In [1]: import numpy as np

In [2]: np.set_printoptions(precision=1, suppress=True, linewidth=100)

In [3]: rnd = lambda a: np.round(a, 1) + 0

In [4]: mat = np.loadtxt("test17.csv", delimiter=",")

In [5]: print(mat)
[[-29.9 -31.4  20.    8.4  20.   -1.2  30.7   8.9 -10.  -10.1]
 [-30.2 -30.1  21.1  10.8  19.9  -0.4  27.6   8.8 -11.5 -10.1]
 [-30.6 -31.5  19.7   9.6  20.7  -0.2  30.6   8.   -9.7 -10.9]
 [-30.1 -29.5  18.5   9.3  20.2  -1.2  31.8  10.7 -11.5  -8.9]
 [-31.  -29.9  20.1   9.1  18.6   2.   30.1  11.2 -10.6 -11. ]
 [-30.4 -30.   18.8   8.7  20.1   1.1  28.2  10.6  -9.  -11.3]
 [-29.9 -28.9  18.6   9.9  19.7  -0.1  30.5  11.  -11.1  -9.3]
 [-29.  -29.   19.7   9.9  18.9  -0.3  29.5   8.9  -9.4 -11.2]
 [-27.7 -31.   21.6   8.4  19.7  -2.   29.9  10.2 -10.5 -10.3]
 [-31.2 -30.2  21.2  10.1  19.7   0.3  29.3   9.1 -10.6  -9.8]]

In [6]: B = mat / np.sqrt((mat ** 2).mean(axis=1, keepdims=True))

In [7]: print(np.linalg.matrix_rank(B) == np.linalg.matrix_rank(mat))
True

In [8]: print(rnd(B[8]))
[-1.4 -1.6  1.1  0.4  1.  -0.1  1.5  0.5 -0.5 -0.5]

In [9]: print(rnd(np.linalg.norm(mat, 2)))
197.1

In [10]: rnd(np.linalg.norm(mat, "nuc"))
Out[10]: np.float64(219.0)

In [11]: rnd(np.linalg.norm(mat) ** 2 / np.linalg.norm(mat, 2) ** 2)
Out[11]: np.float64(1.0)

In [12]: mat[0] @ mat[7]
Out[12]: np.float64(3825.2)

In [13]: t3 = np.stack([mat, -2 * mat, mat[::-1]])

In [14]: np.linalg.matrix_rank(t3)
Out[14]: array([10, 10, 10])

In [15]: rnd(np.linalg.norm(t3, axis=(1, 2)))
Out[15]: array([197.3, 394.5, 197.3])

In [16]: F = np.array([[3, 2, -7, -4, -3, 8, 7, 3, -5, -9, 9, 8],
    ...:     [6, 4, -14, -8, -6, 16, 14, 6, -10, -18, 18, 16],
    ...:     [3, 2, -7, -4, -3, 8, 7, 3, -5, -9, 9, 8],
    ...:     [6, 4, -14, -8, -6, 16, 14, 6, -10, -18, 18, 16],
    ...:     [3, 2, -7, -4, -3, 8, 7, 3, -5, -9, 9, 8]])

In [17]: left, sv, VT = np.linalg.svd(F)

In [18]: print(np.argmax(sv[:-1] / (sv[1:] + 1e-6)) + 1)
1

In [19]: B = left[:, :1] @ np.diag(sv[:1]) @ VT[:1]

In [20]: np.linalg.matrix_rank(F, rtol=0.05)
Out[20]: np.int64(1)

In [21]: print(rnd(np.abs(F - B).max()))
0.0

In [22]: rnd(B)
Out[22]: 
array([[  3.,   2.,  -7.,  -4.,  -3.,   8.,   7.,   3.,  -5.,  -9.,   9.,   8.],
       [  6.,   4., -14.,  -8.,  -6.,  16.,  14.,   6., -10., -18.,  18.,  16.],
       [  3.,   2.,  -7.,  -4.,  -3.,   8.,   7.,   3.,  -5.,  -9.,   9.,   8.],
       [  6.,   4., -14.,  -8.,  -6.,  16.,  14.,   6., -10., -18.,  18.,  16.],
       [  3.,   2.,  -7.,  -4.,  -3.,   8.,   7.,   3.,  -5.,  -9.,   9.,   8.]])

In [23]: B = F / np.linalg.norm(F, axis=1, keepdims=True)

In [24]: C2 = B @ B.T

In [25]: rnd(C2[1])
Out[25]: array([1., 1., 1., 1., 1.])

In [26]: (C2 - 2 * np.eye(5)).round(6).argmax(axis=1)
Out[26]: array([1, 0, 0, 0, 0])

In [27]: rnd(np.degrees(np.arccos(np.clip(C2[1, 3], -1, 1))))
Out[27]: np.float64(0.0)

In [28]: print(np.argwhere(np.triu(np.abs(C2) > 0.95, 1)))
[[0 1]
 [0 2]
 [0 3]
 [0 4]
 [1 2]
 [1 3]
 [1 4]
 [2 3]
 [2 4]
 [3 4]]

In [29]: left, sv, VT = np.linalg.svd(F)

In [30]: V = VT[:(sv > 1e-8).sum()]

In [31]: rng = np.random.default_rng(496)

In [32]: x0 = F[1] + 2 * F[4] + rng.integers(2) * np.eye(12)[7]

In [33]: x0
Out[33]: array([ 12.,   8., -28., -16., -12.,  32.,  28.,  12., -20., -36.,  36.,  32.])

In [34]: rnd(np.diag(V.T @ V))
Out[34]: array([0. , 0. , 0.1, 0. , 0. , 0.1, 0.1, 0. , 0.1, 0.2, 0.2, 0.1])

In [35]: rnd(np.linalg.norm(x0 - V.T @ V @ x0))
Out[35]: np.float64(0.0)

In [36]: np.allclose(V.T @ V @ x0, x0)
Out[36]: True

In [37]: np.linalg.matrix_rank(F, rtol=0.1)
Out[37]: np.int64(1)

In [38]: [round(float(x), 1) for x in np.linalg.svd(F, compute_uv=False)[:3]]
Out[38]: [71.1, 0.0, 0.0]

In [39]: rnd(np.linalg.norm(F, 1)), rnd(np.linalg.norm(F, np.inf))
Out[39]: (np.float64(63.0), np.float64(136.0))

In [40]: rnd(np.linalg.norm(F, axis=0))
Out[40]: array([ 9.9,  6.6, 23.2, 13.3,  9.9, 26.5, 23.2,  9.9, 16.6, 29.8, 29.8, 26.5])

In [41]: print(rnd(np.linalg.norm(F, "nuc")))
71.1

In [42]: rnd(np.linalg.norm(F, axis=1))
Out[42]: array([21.4, 42.9, 21.4, 42.9, 21.4])

In [43]: np.linalg.norm(F, axis=1).argmax()
Out[43]: np.int64(1)

In [44]: J = np.loadtxt("mat.csv", delimiter=",")

In [45]: rnd(J)
Out[45]: 
array([[-0.1,  0.5,  4.5,  6.2, -1.3],
       [ 1.1,  2.6, -2.3,  0.6,  0.7],
       [-0.5,  2.3, -1. ,  3. , -0.2],
       [ 5.4, -0.5, -0.3,  2.6,  5. ],
       [ 5.6,  0.2, -6.6,  1. ,  8.3],
       [ 4.5,  1.7,  0.4, -1. ,  1.3],
       [-0.1,  3.8, -0.4, -0.4, -2.5],
       [ 2.6,  0.2, -1.3,  3.9,  3.8],
       [ 2.1, -0.2,  0.4,  5.4,  3.1],
       [ 2.7,  0.7, -1.4,  3. ,  3.3],
       [ 3.1,  0.7,  2.4,  2.4,  0.8],
       [ 5.3,  0.6, -3.6,  0.4,  5.7],
       [ 2.4,  1.5,  0.7,  1.6,  0.6],
       [ 4.8,  1.5,  0. , -0.9,  1.9],
       [ 3.9,  2.7, -2.6, -2.2,  1.8],
       [ 5.4,  2.5, -0.6, -3.4,  1.2],
       [ 3.3,  0.1, -2.1,  3.4,  4.6],
       [ 3.6,  0.5,  0. ,  2.3,  2.9],
       [ 3. ,  1.2, -0.5,  1.7,  2.1],
       [ 1.5,  2.3,  0.3,  0.8, -0.5],
       [ 2.4,  3.1,  2.5, -1.5, -2.7],
       [ 3.2,  2.2,  0.9, -0.6, -0.2],
       [ 1.2,  0.7, -2.6,  4.4,  3.5],
       [ 2.8,  1. , -1.6,  2.2,  3. ],
       [-2.3,  1.6,  8.4,  6. , -6.2],
       [-0.3,  2.1,  3.3,  3.1, -2.8]])

In [46]: z = J[:, 0] > np.median(J[:, 0])

In [47]: u = J[z].mean(axis=0) - J[~z].mean(axis=0)

In [48]: print(rnd(u))
[ 3.2 -0.5 -1.9 -2.2  3. ]

In [49]: print(z.astype(int))
[0 0 0 1 1 1 0 0 0 0 1 1 0 1 1 1 1 1 1 0 0 1 0 1 0 0]

In [50]: print(((J - J.mean(axis=0)) @ u > 0).astype(int))
[0 0 0 1 1 1 0 1 0 1 0 1 0 1 1 1 1 1 1 0 0 0 1 1 0 0]

In [51]: np.linalg.matrix_rank(F)
Out[51]: np.int64(1)

In [52]: F - F[0]
Out[52]: 
array([[ 0,  0,  0,  0,  0,  0,  0,  0,  0,  0,  0,  0],
       [ 3,  2, -7, -4, -3,  8,  7,  3, -5, -9,  9,  8],
       [ 0,  0,  0,  0,  0,  0,  0,  0,  0,  0,  0,  0],
       [ 3,  2, -7, -4, -3,  8,  7,  3, -5, -9,  9,  8],
       [ 0,  0,  0,  0,  0,  0,  0,  0,  0,  0,  0,  0]])

In [53]: print(np.unravel_index(np.abs(F).argmax(), F.shape))
(np.int64(1), np.int64(9))

In [54]: np.abs(F).max()
Out[54]: np.int64(18)

In [55]: F.sum(axis=1)
Out[55]: array([12, 24, 12, 24, 12])

In [56]: F.shape
Out[56]: (5, 12)

In [57]: np.count_nonzero(F)
Out[57]: np.int64(60)

In [58]: F.mean(axis=0)
Out[58]: array([  4.2,   2.8,  -9.8,  -5.6,  -4.2,  11.2,   9.8,   4.2,  -7. , -12.6,  12.6,  11.2])

In [59]: np.diff(F, axis=0)
Out[59]: 
array([[ 3,  2, -7, -4, -3,  8,  7,  3, -5, -9,  9,  8],
       [-3, -2,  7,  4,  3, -8, -7, -3,  5,  9, -9, -8],
       [ 3,  2, -7, -4, -3,  8,  7,  3, -5, -9,  9,  8],
       [-3, -2,  7,  4,  3, -8, -7, -3,  5,  9, -9, -8]])

In [60]: Xs = J - J.mean(axis=0)

In [61]: V = np.linalg.svd(Xs)[2][:4]

In [62]: B = Xs - Xs @ V.T @ V

In [63]: np.linalg.norm(B, axis=1).round(6).argmax()
Out[63]: np.int64(0)

In [64]: rnd(B.std(axis=0))
Out[64]: array([0., 0., 0., 0., 0.])

In [65]: rnd(np.diag(V.T @ V))
Out[65]: array([0.9, 0.6, 0.8, 1. , 0.7])

In [66]: r = np.linalg.matrix_rank(J)

In [67]: r
Out[67]: np.int64(4)

In [68]: ns = np.linalg.svd(J)[2][r:].T

In [69]: [int(np.linalg.matrix_rank(np.delete(J, i, axis=0))) for i in range(26)]
Out[69]: [4, 4, 4, 4, 4, 4, 4, 4, 4, 4, 4, 4, 4, 4, 4, 4, 4, 4, 4, 4, 4, 4, 4, 4, 4, 4]

In [70]: [int(np.linalg.matrix_rank(J[:, :j + 1])) for j in range(5)]
Out[70]: [1, 2, 3, 4, 4]

In [71]: np.linalg.matrix_rank(J.T @ J), np.linalg.matrix_rank(J @ J.T)
Out[71]: (np.int64(4), np.int64(4))

In [72]: rnd(ns @ ns.T)
Out[72]: 
array([[ 0.2, -0.2, -0.2,  0.1, -0.3],
       [-0.2,  0.2,  0.2, -0.1,  0.3],
       [-0.2,  0.2,  0.2, -0.1,  0.3],
       [ 0.1, -0.1, -0.1,  0. , -0.1],
       [-0.3,  0.3,  0.3, -0.1,  0.4]])

In [73]: B = np.array([[4, -7], [2, 6]])

In [74]: data = np.tile(B, (2, 2))

In [75]: data
Out[75]: 
array([[ 4, -7,  4, -7],
       [ 2,  6,  2,  6],
       [ 4, -7,  4, -7],
       [ 2,  6,  2,  6]])

In [76]: B = data[0, 0] * data[1:] - np.outer(data[1:, 0], data[0])

In [77]: B
Out[77]: 
array([[ 0, 38,  0, 38],
       [ 0,  0,  0,  0],
       [ 0, 38,  0, 38]])

In [78]: np.linalg.matrix_rank(B), np.linalg.matrix_rank(data)
Out[78]: (np.int64(1), np.int64(2))

In [79]: print(data[:, 0] / data[0, 0])
[1.  0.5 1.  0.5]

In [80]: m1 = np.loadtxt("block16.csv", delimiter=",")

In [81]: m1
Out[81]: 
array([[ 3.9,  9.1,  1. ,  7.9,  6.1,  6.9,  9.2,  8.1,  5. ,  7. ],
       [ 4. ,  9.2,  1.2,  8. ,  5.9,  6.8,  9. ,  7.9,  5. ,  7.1],
       [ 4.2,  8.9,  1.1,  8. ,  6. ,  7.1,  9. ,  8. ,  5.2,  7. ],
       [ 4. ,  9. ,  1. ,  8. ,  6.1,  7. ,  9. ,  8. ,  4.9,  7.1],
       [ 4.1,  9. ,  1. ,  7.9,  6. ,  7. ,  8.7,  7.9,  4.8,  6.9],
       [ 4. ,  8.8,  1. ,  8.1,  5.9,  6.9,  9. ,  8.1,  5.1,  7. ],
       [ 4.9,  5.1,  7. ,  5.9,  1. ,  2.9,  5. ,  7.9,  9.1,  3.9],
       [ 5.1,  5.1,  7. ,  5.9,  1. ,  2.8,  5. ,  8. ,  8.9,  4. ],
       [ 5.1,  5.1,  6.9,  6. ,  1. ,  3.2,  5. ,  8. ,  9.2,  3.7],
       [ 5. ,  4.9,  6.9,  6. ,  1. ,  3. ,  5.1,  8. ,  9.1,  3.9],
       [ 5.1,  4.8,  7.1,  5.9,  0.7,  3.2,  4.7,  8.1,  9.1,  4. ],
       [ 4.9,  5.1,  7.1,  5.9,  1.1,  3. ,  5. ,  8. ,  8.9,  4. ],
       [-0.3,  3.9,  2.9,  1.8,  4.9,  2. ,  5.2,  6.9,  0. ,  0.9],
       [ 0. ,  3.9,  3. ,  1.9,  5. ,  1.9,  4.9,  6.8,  0. ,  1. ],
       [ 0. ,  4. ,  3. ,  1.8,  5.2,  1.9,  4.9,  7. , -0.1,  1.3],
       [ 0. ,  3.9,  2.9,  2.2,  5. ,  2. ,  4.8,  6.9,  0. ,  0.8],
       [ 0. ,  3.9,  2.9,  2.1,  5.1,  1.9,  5.1,  6.9,  0.1,  1. ],
       [-0.1,  4. ,  2.8,  2. ,  5. ,  2. ,  5. ,  7. ,  0.1,  0.8]])

In [82]: t3 = m1.reshape(18, 2, -1)

In [83]: t3.shape
Out[83]: (18, 2, 5)

In [84]: print(t3[:, 0])
[[ 3.9  9.1  1.   7.9  6.1]
 [ 4.   9.2  1.2  8.   5.9]
 [ 4.2  8.9  1.1  8.   6. ]
 [ 4.   9.   1.   8.   6.1]
 [ 4.1  9.   1.   7.9  6. ]
 [ 4.   8.8  1.   8.1  5.9]
 [ 4.9  5.1  7.   5.9  1. ]
 [ 5.1  5.1  7.   5.9  1. ]
 [ 5.1  5.1  6.9  6.   1. ]
 [ 5.   4.9  6.9  6.   1. ]
 [ 5.1  4.8  7.1  5.9  0.7]
 [ 4.9  5.1  7.1  5.9  1.1]
 [-0.3  3.9  2.9  1.8  4.9]
 [ 0.   3.9  3.   1.9  5. ]
 [ 0.   4.   3.   1.8  5.2]
 [ 0.   3.9  2.9  2.2  5. ]
 [ 0.   3.9  2.9  2.1  5.1]
 [-0.1  4.   2.8  2.   5. ]]

In [85]: rnd(np.linalg.norm(m1, 2) / np.linalg.norm(m1))
Out[85]: np.float64(0.9)

In [86]: np.linalg.cond(m1) > 100
Out[86]: np.True_

In [87]: print(np.argsort(-np.linalg.norm(m1, axis=0).round(6), kind="stable")[:3])
[7 6 1]

In [88]: [round(float(x), 1) for x in np.linalg.svd(m1, compute_uv=False)[:3]]
Out[88]: [70.3, 20.5, 13.9]

In [89]: W0 = np.load("run19.npy")

In [90]: W0
Out[90]: 
array([[ 0, -1,  0,  0,  0,  0],
       [ 1,  0,  0,  0,  0,  0],
       [-2, -2,  0,  0,  0,  0],
       [ 0,  0,  0, -1,  0,  0],
       [ 0,  0,  1,  0,  0,  0],
       [ 0,  0, -2, -2,  0,  0],
       [ 0,  0,  0,  0,  0, -1],
       [ 0,  0,  0,  0,  1,  0],
       [ 0,  0,  0,  0, -2, -2]])

In [91]: B = np.c_[W0[:, :5] @ np.array([[4, -9, 1, 0, -2],
    ...:     [-4, -5, -3, -1, -6],
    ...:     [-6, 3, 5, -6, 8],
    ...:     [6, 7, -4, 4, -7],
    ...:     [5, 5, -8, -4, -3]]), np.array([1, -3, 1, -2, -2, -2, 3, -1, -2])]

In [92]: B
Out[92]: 
array([[  4,   5,   3,   1,   6,   1],
       [  4,  -9,   1,   0,  -2,  -3],
       [  0,  28,   4,   2,  16,   1],
       [ -6,  -7,   4,  -4,   7,  -2],
       [ -6,   3,   5,  -6,   8,  -2],
       [  0, -20,  -2,   4,  -2,  -2],
       [  0,   0,   0,   0,   0,   3],
       [  5,   5,  -8,  -4,  -3,  -1],
       [-10, -10,  16,   8,   6,  -2]])

In [93]: print(rnd(np.linalg.norm(B - W0 @ np.linalg.lstsq(W0, B)[0], axis=0)))
[0.  0.  0.  0.  0.  4.1]

In [94]: np.linalg.matrix_rank(np.c_[W0, B])
Out[94]: np.int64(7)

In [95]: feats = np.loadtxt("w.csv", delimiter=",")

In [96]: rnd(feats)
Out[96]: 
array([[-1.5,  1. ,  0.2,  0.1],
       [ 1. ,  0.4,  0.9,  1.1],
       [ 0.2,  0.9,  0. ,  1.4],
       [ 0.1,  1.1,  1.4,  1.1]])

In [97]: np.argsort(-np.linalg.norm(feats, axis=0).round(6), kind="stable")[:3]
Out[97]: array([3, 0, 1])

In [98]: vals, V = np.linalg.eigh(feats)

In [99]: x0 = np.array([0, 2, -2, -2])

In [100]: (np.sign(V[:, -1].round(6)) == np.sign(V[0, -1].round(6))).astype(int)
Out[100]: array([1, 1, 1, 1])

In [101]: rnd(x0 @ feats @ x0 / (x0 @ x0)), rnd(vals[0]), rnd(vals[-1])
Out[101]: (np.float64(0.1), np.float64(-2.0), np.float64(3.0))

In [102]: rnd(V * np.abs(vals) @ V.T)
Out[102]: 
array([[ 1.7, -0.5,  0.3,  0.5],
       [-0.5,  1.2,  0.6,  1. ],
       [ 0.3,  0.6,  1.5,  0.6],
       [ 0.5,  1. ,  0.6,  1.7]])

In [103]: rnd(x0 @ feats @ x0)
Out[103]: np.float64(1.3)

In [104]: rnd(V * np.maximum(vals, 0) @ V.T)
Out[104]: 
array([[0.1, 0.2, 0.2, 0.3],
       [0.2, 0.8, 0.8, 1.1],
       [0.2, 0.8, 0.7, 1. ],
       [0.3, 1.1, 1. , 1.4]])

In [105]: rnd(np.abs(feats).sum(axis=1).max()), rnd(np.abs(vals).max())
Out[105]: (np.float64(3.7), np.float64(3.0))

In [106]: E = np.load("sample18.npy")

In [107]: print(E)
[[-0.9 -0.2 -0.7  0.7 -0.7  1.9  0.8 -2.3  0.9  0.3 -2.   0.5  0.2]
 [-1.6 -0.1 -1.8  2.  -3.   4.4  1.6 -4.   0.8 -0.8 -1.9 -0.3  1. ]
 [-1.8 -0.6 -2.7  2.1 -2.3  4.2  1.6 -4.   0.5 -0.1 -2.3 -0.3  0.9]
 [-1.2 -0.4 -1.1  1.  -1.9  1.8  0.2 -2.3  0.5 -0.6 -0.7 -0.4  0.4]
 [-0.3 -0.3  0.1  0.4 -0.3  0.   0.  -0.4 -0.2  0.3  0.2 -0.2 -0.3]
 [-0.8 -0.1 -1.7  1.1 -1.4  2.1  0.5 -2.1  0.1  0.  -0.7 -0.3  0.7]
 [ 0.   0.3  0.2 -0.1  0.2 -0.2  0.  -0.3  0.1  0.4  0.   0.4 -0.9]
 [-2.3 -0.5 -2.8  2.2 -3.4  4.4  1.3 -4.   0.9 -0.2 -1.7 -0.1  1.1]
 [-0.6 -0.6 -1.3  0.8 -1.8  1.9  0.8 -1.7 -0.1 -0.6 -0.9  0.   0. ]
 [ 0.1  0.1  0.3 -0.4  0.3 -0.3  0.4 -0.1 -0.1 -0.2  0.   0.5  0. ]
 [-1.1 -0.6 -1.9  1.1 -1.6  1.9  0.7 -1.9  0.6  0.2 -0.9  0.1  0.4]
 [-2.8 -0.8 -3.8  2.9 -4.1  6.5  1.5 -5.8  1.4 -1.1 -2.7 -0.7  0.6]
 [-1.6 -1.  -2.7  2.3 -2.5  4.4  0.9 -4.   1.2  0.1 -2.  -0.4  0.4]
 [-2.7 -0.9 -4.2  2.5 -3.5  6.   1.9 -5.5  1.2 -0.7 -2.6 -0.5  1.2]
 [ 0.  -0.5  0.  -0.1 -0.3 -0.2  0.   0.  -0.3  0.  -0.1 -0.1 -0.2]
 [-0.1 -0.2 -0.5  0.5  0.  -0.3  0.3  0.1  0.2  0.5 -0.5 -0.1  0.6]]

In [108]: proj = E @ np.linalg.solve(E.T @ E, E.T)

In [109]: rnd(np.diag(proj))
Out[109]: array([0.9, 1. , 0.7, 0.9, 0.8, 0.8, 0.9, 0.9, 0.8, 0.8, 0.5, 0.8, 0.9, 0.9, 0.7, 0.9])

In [110]: np.allclose(proj @ proj, proj)
Out[110]: True

In [111]: rnd(proj @ E[:, 8])
Out[111]: 
array([ 0.9,  0.8,  0.5,  0.5, -0.2,  0.1,  0.1,  0.9, -0.1, -0.1,  0.6,  1.4,  1.2,  1.2, -0.3,
        0.2])

In [112]: print(rnd(np.linalg.eigvalsh(proj)))
[0. 0. 0. 1. 1. 1. 1. 1. 1. 1. 1. 1. 1. 1. 1. 1.]
